% ipython --no-banner

In [1]: import numpy as np

In [2]: np.set_printoptions(precision=1, suppress=True, linewidth=100, floatmode="fixed")

In [3]: tidy = lambda a: np.round(a, 1) + 0

In [4]: u = np.array([-1, 2])

In [5]: data = 5 * np.eye(2) + np.outer(u, u)

In [6]: data
Out[6]: 
array([[ 6.0, -2.0],
       [-2.0,  9.0]])

In [7]: vec = np.array([0, 0])

In [8]: np.sign((data @ vec).round(6))
Out[8]: array([0.0, 0.0])

In [9]: data @ np.ones(2)
Out[9]: array([4.0, 7.0])

In [10]: (data * vec).sum(axis=1)
Out[10]: array([0.0, 0.0])

In [11]: q, _ = np.linalg.qr(np.array([[1.3], [1.0], [0.9]]))

In [12]: m1 = q @ q.T

In [13]: tidy(m1)
Out[13]: 
array([[0.5, 0.4, 0.3],
       [0.4, 0.3, 0.3],
       [0.3, 0.3, 0.2]])

In [14]: left, s, Vt = np.linalg.svd(m1)

In [15]: V = Vt[:(s > 1e-8).sum()]

In [16]: rng = np.random.default_rng(8898)

In [17]: vec = m1[2] + 3 * m1[0] + rng.integers(2) * np.eye(3)[2]

In [18]: tidy(vec)
Out[18]: array([1.8, 1.4, 2.2])

In [19]: np.allclose(V.T @ V @ vec, vec)
Out[19]: False

In [20]: tidy(V.T @ V)
Out[20]: 
array([[0.5, 0.4, 0.3],
       [0.4, 0.3, 0.3],
       [0.3, 0.3, 0.2]])

In [21]: tidy(np.diag(V.T @ V))
Out[21]: array([0.5, 0.3, 0.2])

In [22]: tidy(np.linalg.norm(vec - V.T @ V @ vec))
Out[22]: np.float64(0.9)

In [23]: vec = np.array([-4, -4, 1])

In [24]: tidy(m1 @ m1 @ vec)
Out[24]: array([-3.1, -2.4, -2.1])

In [25]: tidy((vec - m1 @ vec) @ (m1 @ vec))
Out[25]: np.float64(0.0)

In [26]: tidy(np.linalg.eigvalsh(2 * m1 - np.eye(3)))
Out[26]: array([-1.0, -1.0,  1.0])

In [27]: tidy(np.trace(m1))
Out[27]: np.float64(1.0)

In [28]: tidy(m1 @ vec)
Out[28]: array([-3.1, -2.4, -2.1])

In [29]: tidy(np.eye(3) - m1)
Out[29]: 
array([[ 0.5, -0.4, -0.3],
       [-0.4,  0.7, -0.3],
       [-0.3, -0.3,  0.8]])

In [30]: cov = m1.T @ m1

In [31]: (m1 @ m1.T).shape
Out[31]: (3, 3)

In [32]: tidy(np.trace(cov)), tidy((m1 ** 2).sum())
Out[32]: (np.float64(1.0), np.float64(1.0))

In [33]: np.linalg.matrix_rank(cov)
Out[33]: np.int64(1)

In [34]: np.allclose(cov, cov.T)
Out[34]: True

In [35]: proj = np.triu(np.array([[-2, 2, 1], [-1, 2, -1], [1, 1, 1]]), 1) + np.eye(3)

In [36]: Y = proj @ m1 @ np.linalg.inv(proj)

In [37]: tidy(np.poly(Y))
Out[37]: array([ 1.0, -1.0,  0.0,  0.0])

In [38]: tidy(proj @ m1 - m1 @ proj)
Out[38]: 
array([[ 1.1, -0.1,  0.6],
       [-0.3, -1.0, -0.3],
       [ 0.0, -0.7, -0.1]])

In [39]: np.linalg.matrix_rank(Y)
Out[39]: np.int64(1)

In [40]: A = np.load("dump.npy")

In [41]: A
Out[41]: 
array([[ 0, -1],
       [ 0, -1]])

In [42]: np.linalg.matrix_rank(A, rtol=0.1)
Out[42]: np.int64(1)

In [43]: left, s, Vt = np.linalg.svd(A)

In [44]: V = Vt[:(s > 1e-8).sum()]

In [45]: vec = A[1] + 3 * A[0] + rng.integers(2) * np.eye(2)[1]

In [46]: vec
Out[46]: array([ 0.0, -3.0])

In [47]: tidy(np.linalg.norm(vec - V.T @ V @ vec))
Out[47]: np.float64(0.0)

In [48]: tidy(np.diag(V.T @ V))
Out[48]: array([0.0, 1.0])

In [49]: tidy(V.T @ V)
Out[49]: 
array([[0.0, 0.0],
       [0.0, 1.0]])

In [50]: np.linalg.matrix_rank(np.vstack([A, vec]))
Out[50]: np.int64(1)

In [51]: feats = np.load("test4.npy")

In [52]: feats
Out[52]: 
array([[-2.0,  4.0,  0.0,  0.0],
       [ 4.0,  0.0,  4.0,  0.0],
       [ 0.0,  4.0,  2.0,  4.0],
       [ 0.0,  0.0,  4.0,  2.0]])

In [53]: W1 = np.array([[3, 9, 7, 1, 2, 9], [0, 4, 1, 9, 6, 6], [7, 2, 1, 1, 6, 0]])

In [54]: c = np.array([4, 1, 5, 3, 1, 5])

In [55]: hid = np.maximum(m1 @ W1 + c, 0)

In [56]: (hid > 0).mean(axis=0)
Out[56]: array([1.0, 1.0, 1.0, 1.0, 1.0, 1.0])

In [57]: W2 = np.array([[1, 2], [0, 2], [2, 1], [1, 2], [2, 2], [1, 2]])

In [58]: W1 @ W2
Out[58]: 
array([[31, 55],
       [29, 51],
       [22, 33]])
